>>> import numpy as np
>>> np.set_printoptions(precision=2, suppress=True, linewidth=100)
>>> def rd(a):
...     return np.round(a, 2) + 0
... 
>>> E = np.array([[0, -2, 2, -1, 2, -3],
...     [0, 0, 1, -2, -2, 1],
...     [0, 0, 0, -1, 0, -3],
...     [0, 0, 0, 0, 1, -2],
...     [0, 0, 0, 0, 0, -2],
...     [0, 0, 0, 0, 0, 0]])
>>> print(np.abs(np.diag(np.linalg.qr(E)[1])) > 1e-9)
[False False False False False False]
>>> print(np.allclose(E[:-1].T @ np.linalg.lstsq(E[:-1].T, E[-1])[0], E[-1]))
True
>>> print(E @ E)
[[  0   0  -2   2   3 -10]
 [  0   0   0  -1  -2   5]
 [  0   0   0   0  -1   2]
 [  0   0   0   0   0  -2]
 [  0   0   0   0   0   0]
 [  0   0   0   0   0   0]]
>>> print(np.linalg.matrix_rank(E - E[0, 0] * np.eye(6)))
5
>>> print(rd(np.sort(np.linalg.eigvals(E))))
[0. 0. 0. 0. 0. 0.]
>>> print(rd(np.linalg.norm(E, 2) / np.linalg.norm(E)))
0.83
>>> print([round(float(x), 2) for x in np.linalg.svd(E, compute_uv=False)[:3]])
[5.92, 3.16, 2.4]
>>> B = np.array([[-3, -3, 2],
...     [-3, -4, -3],
...     [-5, -5, -4],
...     [0, 3, -4],
...     [-2, -5, -3],
...     [-4, 4, -4]])
>>> print(np.einsum("ij,ij->i", E, E))
[22 10 10  5  4  0]
>>> print(np.einsum("ij->j", E))
[ 0 -2  3 -4  1 -9]
>>> print(np.einsum("ik,kj->ij", E, B))
[[  4 -27   8]
 [ -5   3   6]
 [ 12 -15  16]
 [  6 -13   5]
 [  8  -8   8]
 [  0   0   0]]
>>> print(np.einsum("ik,kj->ji", E, B))
[[  4  -5  12   6   8   0]
 [-27   3 -15 -13  -8   0]
 [  8   6  16   5   8   0]]
>>> mat = np.loadtxt("run13.csv", delimiter=",")
>>> print(rd(mat))
[[ 0.81  0.    0.    0.59]
 [ 0.    1.    0.    0.  ]
 [ 0.    0.    1.    0.  ]
 [-0.59  0.    0.    0.81]]
>>> print(rd(np.linalg.norm(mat, axis=0)))
[1. 1. 1. 1.]
>>> print(rd(np.linalg.svd(mat, compute_uv=False)))
[1. 1. 1. 1.]
>>> print(np.linalg.matrix_power(E, 4))
[[ 0  0  0  0  2 -8]
 [ 0  0  0  0  0  2]
 [ 0  0  0  0  0  0]
 [ 0  0  0  0  0  0]
 [ 0  0  0  0  0  0]
 [ 0  0  0  0  0  0]]
>>> print(np.allclose(E, E.T))
False
>>> print(np.trace(E))
0
>>> print(rd(np.abs(np.linalg.eigvals(E)).max()))
0.0
>>> print((E - E.T) / 2)
[[ 0.  -1.   1.  -0.5  1.  -1.5]
 [ 1.   0.   0.5 -1.  -1.   0.5]
 [-1.  -0.5  0.  -0.5  0.  -1.5]
 [ 0.5  1.   0.5  0.   0.5 -1. ]
 [-1.   1.   0.  -0.5  0.  -1. ]
 [ 1.5 -0.5  1.5  1.   1.   0. ]]
>>> print(E @ E)
[[  0   0  -2   2   3 -10]
 [  0   0   0  -1  -2   5]
 [  0   0   0   0  -1   2]
 [  0   0   0   0   0  -2]
 [  0   0   0   0   0   0]
 [  0   0   0   0   0   0]]
>>> print(rd(np.linalg.det(E)))
0.0
>>> print((E + E.T) / 2)
[[ 0.  -1.   1.  -0.5  1.  -1.5]
 [-1.   0.   0.5 -1.  -1.   0.5]
 [ 1.   0.5  0.  -0.5  0.  -1.5]
 [-0.5 -1.  -0.5  0.   0.5 -1. ]
 [ 1.  -1.   0.   0.5  0.  -1. ]
 [-1.5  0.5 -1.5 -1.  -1.   0. ]]
>>> P = np.triu(np.array([[1, 4, 1, 5], [1, 3, 3, 4], [1, 1, 4, 1], [3, 0, 2, 4]]), 1) + np.eye(4)
>>> B = P @ mat @ np.linalg.inv(P)
>>> print(rd(np.linalg.det(B)))
1.0
>>> print(rd(B))
[[ -2.13  12.52 -34.43  -0.37]
 [ -2.35  10.4  -25.86  -0.76]
 [ -0.59   2.35  -5.47  -0.19]
 [ -0.59   2.35  -6.47   0.81]]
>>> print(np.linalg.matrix_rank(B))
4
>>> print(rd(np.linalg.det(mat)))
1.0
>>> print(rd(np.sort(np.linalg.eigvals(mat).real)))
[0.81 0.81 1.   1.  ]
>>> print(np.flatnonzero(np.linalg.matrix_power((mat != 0) + (mat.T != 0) + np.eye(4), 4)[3]))
[0 3]
>>> rng = np.random.default_rng(86305)
>>> labels = rng.permutation(4)
>>> print(labels)
[0 3 1 2]
>>> B = mat[labels][:, labels]
>>> print(np.allclose(B, mat))
False
>>> print(rd(np.diag(B)))
[0.81 0.81 1.   1.  ]
>>> print(rd(np.sort(np.abs(np.linalg.eigvals(B)))))
[1. 1. 1. 1.]
>>> print(rd(B))
[[ 0.81  0.59  0.    0.  ]
 [-0.59  0.81  0.    0.  ]
 [ 0.    0.    1.    0.  ]
 [ 0.    0.    0.    1.  ]]
>>> arr = np.load("out3.npy")
>>> print(arr)
[[6. 1. 1. 1. 1. 1. 1.]
 [1. 6. 1. 1. 1. 1. 1.]
 [1. 1. 6. 1. 1. 1. 1.]
 [1. 1. 1. 6. 1. 1. 1.]
 [1. 1. 1. 1. 6. 1. 1.]
 [1. 1. 1. 1. 1. 6. 1.]
 [1. 1. 1. 1. 1. 1. 6.]]
>>> # equal to its transpose
>>> x = np.array([0, 1, 1, 1, 0, 3, 3])
>>> print(arr @ x)
[ 9. 14. 14. 14.  9. 24. 24.]
>>> print(arr @ (2 * x))
[18. 28. 28. 28. 18. 48. 48.]
>>> print(np.sign((arr @ x).round(6)))
[1. 1. 1. 1. 1. 1. 1.]
>>> print((arr * x).sum(axis=1))
[ 9. 14. 14. 14.  9. 24. 24.]
>>> M = np.load("case12.npy")
>>> print(rd(M))
[[-0.73 -0.67  0.1   0.03]
 [ 0.41 -0.52 -0.61  0.43]
 [-0.49  0.51 -0.31  0.64]
 [ 0.24 -0.13  0.72  0.64]]
>>> B = M / np.linalg.norm(M, axis=1, keepdims=True)
>>> C2 = B @ B.T
>>> print(rd(C2))
[[1. 0. 0. 0.]
 [0. 1. 0. 0.]
 [0. 0. 1. 0.]
 [0. 0. 0. 1.]]
>>> print(rd(np.degrees(np.arccos(np.clip(C2[2, 1], -1, 1)))))
90.0
>>> print(rd(np.linalg.norm(B, axis=1)))
[1. 1. 1. 1.]
